In [1]: import numpy as np

In [2]: np.set_printoptions(precision=1, suppress=True, linewidth=200)

In [3]: s = 20 * 0.2 ** np.arange(4)

In [4]: rng = np.random.default_rng(9782)

In [5]: data = rng.normal(size=(11, 4)) * rng.permutation(s)

In [6]: print(data.round(1) + 0)
[[  0.1   0.1 -10.8   0.6]
 [ -0.2   2.1 -14.2   0.7]
 [  0.    6.7  38.6   0.4]
 [ -0.1  -7.5 -22.6   0. ]
 [  0.2   1.2  -6.9   0.2]
 [  0.2   2.3  43.5   0. ]
 [ -0.1   0.1 -21.1  -1.9]
 [ -0.2   0.2  -9.5   0.2]
 [  0.2   2.6 -20.1   1.7]
 [ -0.1  -4.3  -4.8  -0.5]
 [  0.1  -2.4  -0.7   0.9]]

In [7]: A2 = np.c_[data[:, :2] @ np.array([[-3, 2], [-1, 1]]), np.array([1, -3, 3, -1, -3, 3, -1, 3, 0, -1, -2])]

In [8]: print(A2)
[[-0.4  0.3  1. ]
 [-1.7  1.8 -3. ]
 [-6.6  6.6  3. ]
 [ 7.7 -7.7 -1. ]
 [-1.7  1.5 -3. ]
 [-2.8  2.6  3. ]
 [ 0.2 -0.1 -1. ]
 [ 0.4 -0.2  3. ]
 [-3.1  2.9  0. ]
 [ 4.7 -4.5 -1. ]
 [ 2.1 -2.2 -2. ]]

In [9]: print(np.round(np.linalg.norm(A2 - data @ np.linalg.lstsq(data, A2)[0], axis=0), 1) + 0)
[0.  0.  5.5]

In [10]: print(np.round(np.linalg.lstsq(data, A2[:, 0])[0], 1) + 0)
[-3. -1.  0.  0.]

In [11]: print(np.linalg.matrix_rank(np.c_[data, A2]))
5

In [12]: print(np.linalg.matrix_rank(A2))
3

In [13]: f, g = A2[8], A2[5]

In [14]: print(round(float(f @ f), 1))
18.2

In [15]: pr = (f @ g) / (f @ f) * f

In [16]: print(np.round((g - pr) @ f, 1))
-0.0

In [17]: print(np.linalg.matrix_rank(np.outer(f, g)))
1

In [18]: print(np.outer(f, g))
[[ 8.6 -8.1 -9.3]
 [-8.2  7.7  8.8]
 [-0.   0.   0. ]]

In [19]: print(np.round(np.linalg.norm(f + g) ** 2 + np.linalg.norm(f - g) ** 2, 1))
83.8
